$ python3 -q
>>> import numpy as np
>>> np.set_printoptions(precision=3, suppress=True, linewidth=100)
>>> feats = np.loadtxt("layer5.csv", delimiter=",")
>>> feats
array([[  2.654,  -4.953,   0.769,  -5.974,   8.637,  10.875, -12.619,   2.325],
       [  1.466,  -7.504,   0.316,  -5.943,  10.709,  10.629, -14.729,   2.01 ],
       [  2.683,  -7.461,   0.573,  -6.465,  10.135,  10.015, -15.368,   2.391],
       [  2.496,  -6.121,   0.906,  -7.649,   8.773,  12.249, -13.404,   1.923],
       [  1.47 ,  -6.566,   1.42 ,  -6.068,   7.033,   9.099, -13.76 ,   3.115],
       [  9.658,  14.989,  13.362,   5.178,  -6.122,  24.511,  -1.96 ,   6.724],
       [  1.851,  -7.604,   1.205,  -7.413,   9.048,  10.688, -13.039,   1.838],
       [  0.518,  -5.706,   0.969,  -6.623,   9.344,  11.958, -15.756,   1.437],
       [  0.161,  -4.559,  -0.923,  -8.23 ,   8.924,  10.776, -14.718,   2.587],
       [  2.098,  -5.834,  -0.642,  -7.109,  10.437,  10.964, -12.994,   0.638],
       [  2.11 ,  -7.545,  -0.007,  -7.373,   9.532,  10.858, -12.956,   1.929],
       [  8.878,  12.959,  13.713,   6.527,  -7.937,  23.567,  -2.917,   8.774],
       [  8.41 ,  14.083,  14.877,   6.974,  -7.186,  23.508,  -2.016,   8.118],
       [ 10.822,  13.609,  13.68 ,   6.498,  -5.599,  22.593,  -3.942,   6.782],
       [  0.804,  -6.412,  -1.318,  -7.798,   8.255,  11.76 , -12.738,   1.699],
       [  2.522,  -6.999,   0.577,  -7.02 ,   8.491,  10.364, -13.907,   0.013],
       [  2.332,  -4.862,   1.196,  -6.992,   8.187,  11.689, -13.403,   3.58 ],
       [  3.221,  -3.279,   1.318,  -5.003,   8.13 ,  10.116, -14.053,  -0.15 ],
       [ 11.205,  14.312,  15.227,   7.358,  -6.589,  23.814,  -1.844,   7.782],
       [  8.39 ,  15.19 ,  14.372,   5.341,  -7.865,  24.089,  -1.743,   7.178],
       [  1.704,  -5.68 ,   2.089,  -5.977,   8.927,  11.772, -12.295,   2.124],
       [  1.608,  -5.44 ,   0.238,  -6.436,   7.567,  10.794, -14.82 ,   2.579],
       [  7.404,  15.417,  13.287,   6.376,  -8.279,  24.312,  -1.399,   8.545],
       [  8.173,  12.693,  13.723,   6.752,  -9.952,  24.079,  -2.417,   9.03 ],
       [  9.943,  13.855,  13.197,   4.923,  -7.36 ,  24.897,  -1.44 ,   8.647],
       [  2.327,  -4.982,   0.032,  -5.782,   8.618,   9.292, -12.906,   1.424],
       [  1.24 ,  -6.282,   1.559,  -6.941,  10.416,  10.067, -14.744,   2.912],
       [  2.621,  -6.455,   1.693,  -5.33 ,   9.646,  11.856, -15.416,   2.649],
       [  3.571,  -6.677,   1.044,  -6.149,   8.786,  10.205, -14.338,   2.401],
       [  1.315,  -6.704,   1.349,  -4.626,   8.21 ,  10.04 , -11.791,   2.064],
       [  0.876,  -7.093,   0.6  ,  -7.03 ,   9.437,  11.67 , -13.151,   2.189],
       [  8.503,  13.358,  13.765,   6.99 ,  -5.692,  23.613,  -3.311,   7.342],
       [  8.235,  15.887,  15.117,   6.631,  -8.54 ,  24.141,  -4.584,   6.814],
       [  8.553,  14.88 ,  12.604,   5.649,  -7.273,  23.674,  -1.604,   9.065],
       [  8.633,  14.233,  13.072,   4.271,  -7.169,  25.355,  -1.12 ,   8.753],
       [  1.511,  -4.562,   2.81 ,  -5.889,   9.639,  11.828, -13.728,  -0.003],
       [  9.098,  13.838,  13.456,   5.639,  -6.46 ,  24.96 ,  -1.649,   8.273],
       [  2.537,  -6.137,   1.549,  -5.658,  10.318,  10.777, -12.949,   2.446],
       [  6.601,  13.287,  12.516,   4.594,  -6.816,  24.914,  -1.616,   7.931],
       [  3.306,  -6.126,   1.933,  -5.862,   9.082,  10.678, -14.079,   2.49 ],
       [ -0.197,  -5.648,  -0.478,  -6.152,   9.881,  11.081, -13.946,   2.969],
       [  9.82 ,  13.659,  14.264,   4.616,  -5.234,  22.433,  -2.874,   7.047]])
>>> G = np.cov(feats, rowvar=False)
>>> np.argsort(-feats.std(axis=0).round(6), kind="stable")
array([1, 4, 5, 2, 3, 6, 0, 7])
>>> G.shape
(8, 8)
>>> round(float(np.corrcoef(feats[:, 7], feats[:, 5])[0, 1]), 3)
0.952
>>> feats.std(axis=0)
array([3.558, 9.853, 6.359, 6.058, 7.939, 6.45 , 5.66 , 3.02 ])
